$ python -q
>>> import numpy as np
>>> from numpy import linalg as LA
>>> np.set_printoptions(suppress=True, linewidth=140)
>>> E = np.array([[-1.0, -1.0, 2.0, 0.0, 0.0],
...     [-1.0, 2.0, -2.0, 0.0, 0.0],
...     [2.0, 2.0, 1.0, 0.0, 0.0],
...     [0.0, 0.0, 0.0, 3.0, 3.0],
...     [0.0, 0.0, 0.0, 1.0, 1.0]])
>>> E
array([[-1., -1.,  2.,  0.,  0.],
       [-1.,  2., -2.,  0.,  0.],
       [ 2.,  2.,  1.,  0.,  0.],
       [ 0.,  0.,  0.,  3.,  3.],
       [ 0.,  0.,  0.,  1.,  1.]])
>>> [round(float(x), 2) for x in LA.svd(E, compute_uv=False)[:3]]
[4.47, 3.62, 3.0]
>>> LA.matrix_rank(E, rtol=0.1)
np.int64(4)
>>> rk = LA.matrix_rank(E)
>>> rk
np.int64(4)
>>> N = LA.svd(E)[2][rk:].T
>>> [int(LA.matrix_rank(E[:, :j + 1])) for j in range(5)]
[1, 2, 3, 4, 4]
>>> LA.matrix_rank(E.T @ E), LA.matrix_rank(E @ E.T)
(np.int64(4), np.int64(4))
>>> np.round(N @ N.T, 2)
array([[ 0. ,  0. ,  0. ,  0. ,  0. ],
       [ 0. ,  0. ,  0. ,  0. ,  0. ],
       [ 0. ,  0. ,  0. ,  0. ,  0. ],
       [ 0. ,  0. ,  0. ,  0.5, -0.5],
       [ 0. ,  0. ,  0. , -0.5,  0.5]])
>>> np.allclose(E @ N, 0)
True
>>> G = E.T @ E
>>> np.trace(G), (E ** 2).sum()
(np.float64(44.0), np.float64(44.0))
>>> K = np.loadtxt("test2.csv", delimiter=",")
>>> K
array([[ 1., -1.,  1., -1., -1.,  1., -1.,  1.],
       [ 1., -1.,  1., -1.,  1., -1.,  1., -1.],
       [ 1.,  1., -1., -1.,  1.,  1., -1., -1.],
       [ 1.,  1., -1., -1., -1., -1.,  1.,  1.],
       [ 1., -1., -1.,  1.,  1., -1., -1.,  1.],
       [ 1., -1., -1.,  1., -1.,  1.,  1., -1.]])
>>> u = np.array([3, 2])
>>> np.array([np.convolve(row, u, "same") for row in K])
array([[ 3., -1.,  1., -1., -5.,  1., -1.,  1.],
       [ 3., -1.,  1., -1.,  1., -1.,  1., -1.],
       [ 3.,  5., -1., -5.,  1.,  5., -1., -5.],
       [ 3.,  5., -1., -5., -5., -5.,  1.,  5.],
       [ 3., -1., -5.,  1.,  5., -1., -5.,  1.],
       [ 3., -1., -5.,  1., -1.,  1.,  5., -1.]])
>>> np.correlate(K[4], K[5], "full")
array([-1.,  2.,  1., -4.,  1.,  2., -1.,  0.,  1., -2., -1.,  4., -1., -2.,  1.])
>>> np.polyval(u, K[4])
array([ 5., -1., -1.,  5.,  5., -1., -1.,  5.])
>>> np.convolve(K[4], u)
array([ 3., -1., -5.,  1.,  5., -1., -5.,  1.,  2.])
>>> u, g = K[3], K[2]
>>> u @ g
np.float64(0.0)
>>> u @ u
np.float64(8.0)
>>> p = (u @ g) / (u @ u) * u
>>> g - p
array([ 1.,  1., -1., -1.,  1.,  1., -1., -1.])
>>> p
array([ 0.,  0., -0., -0., -0., -0.,  0.,  0.])
>>> round(LA.norm(u + g) ** 2 + LA.norm(u - g) ** 2, 2)
np.float64(32.0)
>>> W0 = np.load("arr.npy")
>>> W0
array([[ 0,  8,  0],
       [-2, -3, -7],
       [ 2, -3, -6]])
>>> K[3] @ K[0]
np.float64(0.0)
>>> round(float(LA.norm(K[3] - K[0])), 2)
4.0
>>> LA.norm(K, axis=1).argmax()
np.int64(0)
>>> round(float(LA.norm(K) ** 2 / LA.norm(K, 2) ** 2), 2)
6.0
>>> Q, V = LA.qr(W0[:, :1])[0], LA.qr(W0[:, 1:])[0]
>>> s = LA.svd(Q.T @ V, compute_uv=False)
>>> (s > 0.9).sum()
np.int64(0)
>>> Y = W0 / LA.norm(W0, axis=1, keepdims=True)
>>> G = Y @ Y.T
>>> (np.abs(G) > 0.9).astype(int)
array([[1, 0, 0],
       [0, 1, 0],
       [0, 0, 1]])
>>> G[1].round(2)
array([-0.38,  1.  ,  0.85])
>>> J = np.loadtxt("case18.csv", delimiter=",")
>>> J.round(2)
array([[ 1.  ,  0.  ,  0.  ,  0.  ,  0.  ,  0.  ],
       [ 0.  ,  1.  ,  0.  ,  0.  ,  0.  ,  0.  ],
       [ 0.  ,  0.  ,  1.  ,  0.  ,  0.  ,  0.  ],
       [ 0.  ,  0.  ,  0.  ,  1.  ,  0.  ,  0.  ],
       [ 0.  ,  0.  ,  0.  ,  0.  ,  0.81,  0.59],
       [ 0.  ,  0.  ,  0.  ,  0.  , -0.59,  0.81]])
>>> # 5 blocks once reordered
>>> np.allclose(J, J.T)
False
>>> np.round((J - J.T) / 2, 2)
array([[ 0.  ,  0.  ,  0.  ,  0.  ,  0.  ,  0.  ],
       [ 0.  ,  0.  ,  0.  ,  0.  ,  0.  ,  0.  ],
       [ 0.  ,  0.  ,  0.  ,  0.  ,  0.  ,  0.  ],
       [ 0.  ,  0.  ,  0.  ,  0.  ,  0.  ,  0.  ],
       [ 0.  ,  0.  ,  0.  ,  0.  ,  0.  ,  0.59],
       [ 0.  ,  0.  ,  0.  ,  0.  , -0.59,  0.  ]])
>>> J.inv()
Traceback (most recent call last):
  File "<python-input-48>", line 1, in <module>
    J.inv()
    ^^^^^
AttributeError: 'numpy.ndarray' object has no attribute 'inv'
>>> np.round((J + J.T) / 2, 2)
array([[1.  , 0.  , 0.  , 0.  , 0.  , 0.  ],
       [0.  , 1.  , 0.  , 0.  , 0.  , 0.  ],
       [0.  , 0.  , 1.  , 0.  , 0.  , 0.  ],
       [0.  , 0.  , 0.  , 1.  , 0.  , 0.  ],
       [0.  , 0.  , 0.  , 0.  , 0.81, 0.  ],
       [0.  , 0.  , 0.  , 0.  , 0.  , 0.81]])
>>> x0 = np.array([-8, -1, 8, -4, 2, 0])
>>> np.round(J @ np.ones(6), 2)
array([1.  , 1.  , 1.  , 1.  , 1.4 , 0.22])
>>> np.sign((J @ x0).round(6))
array([-1., -1.,  1., -1.,  1., -1.])
>>> np.round(J @ x0, 2)
array([-8.  , -1.  ,  8.  , -4.  ,  1.62, -1.18])
>>> feats = np.load("dump.npy")
>>> feats
array([[ 1,  3,  8,  4],
       [ 7,  7,  0,  7],
       [ 5,  7,  1,  6],
       [ 7,  7,  7,  5],
       [ 4,  2,  9,  5],
       [ 3,  4,  2,  1],
       [ 4,  9,  6,  5],
       [22, 24,  8, 25]])
>>> rng = np.random.default_rng(298)
>>> Y = feats + rng.integers(-2, 3, (8, 1)) @ rng.integers(-2, 3, (1, 4))
>>> Y
array([[ 1,  3,  8,  4],
       [ 7,  7,  0,  7],
       [ 5,  7,  1,  6],
       [ 9,  7,  8,  6],
       [ 8,  2, 11,  7],
       [ 3,  4,  2,  1],
       [ 4,  9,  6,  5],
       [26, 24, 10, 27]])
>>> np.round(LA.svd(Y - feats, compute_uv=False), 2) + 0
array([7.35, 0.  , 0.  , 0.  ])
>>> Y - feats
array([[0, 0, 0, 0],
       [0, 0, 0, 0],
       [0, 0, 0, 0],
       [2, 0, 1, 1],
       [4, 0, 2, 2],
       [0, 0, 0, 0],
       [0, 0, 0, 0],
       [4, 0, 2, 2]])
>>> Y = np.c_[feats[:, :1] @ np.array([[-2]]), np.array([0, 1, 2, 3, 3, 1, 0, 2])]
>>> Y
array([[ -2,   0],
       [-14,   1],
       [-10,   2],
       [-14,   3],
       [ -8,   3],
       [ -6,   1],
       [ -8,   0],
       [-44,   2]])
>>> np.round(LA.lstsq(feats, Y[:, 0])[0], 2) + 0
array([-2.,  0.,  0.,  0.])
>>> np.round(LA.norm(Y - feats @ LA.lstsq(feats, Y)[0], axis=0), 2) + 0
array([0.  , 2.25])
>>> Q, V = LA.qr(feats[:, :3])[0], LA.qr(feats[:, 3:])[0]
>>> s = LA.svd(Q.T @ V, compute_uv=False)
>>> (s > 0.9).sum()
np.int64(1)
>>> round(LA.norm(Q @ Q.T - V @ V.T, 2), 2)
np.float64(1.0)
>>> X = (rng.random((6, 6)) < 0.3) + np.eye(6)
>>> X /= X.sum(axis=1, keepdims=True)
>>> X.round(2)
array([[0.4 , 0.  , 0.  , 0.2 , 0.2 , 0.2 ],
       [0.  , 0.33, 0.  , 0.33, 0.33, 0.  ],
       [0.33, 0.  , 0.33, 0.33, 0.  , 0.  ],
       [0.  , 0.25, 0.  , 0.25, 0.25, 0.25],
       [0.  , 0.  , 0.  , 0.  , 1.  , 0.  ],
       [0.  , 0.  , 0.33, 0.  , 0.33, 0.33]])
>>> W1 = np.array([[0, -1, 1, 0], [1, -2, 1, 0], [-1, -1, -2, -1]])
>>> b = np.array([4, 5, 4, 1])
>>> H = np.maximum(W0 @ W1 + b, 0)
>>> LA.matrix_rank(H)
np.int64(3)
>>> np.round((H > 0).mean(axis=0), 2)
array([1.  , 0.67, 1.  , 1.  ])
>>> (H > 0).astype(int)
array([[1, 0, 1, 1],
       [1, 1, 1, 1],
       [1, 1, 1, 1]])
>>> basis = np.array([[2, 0], [1, 2], [0, 0], [0, 0]])
>>> H @ basis
array([[24,  0],
       [36, 40],
       [29, 30]])
>>> W1 @ basis
array([[-1, -2],
       [ 0, -4],
       [-3, -2]])
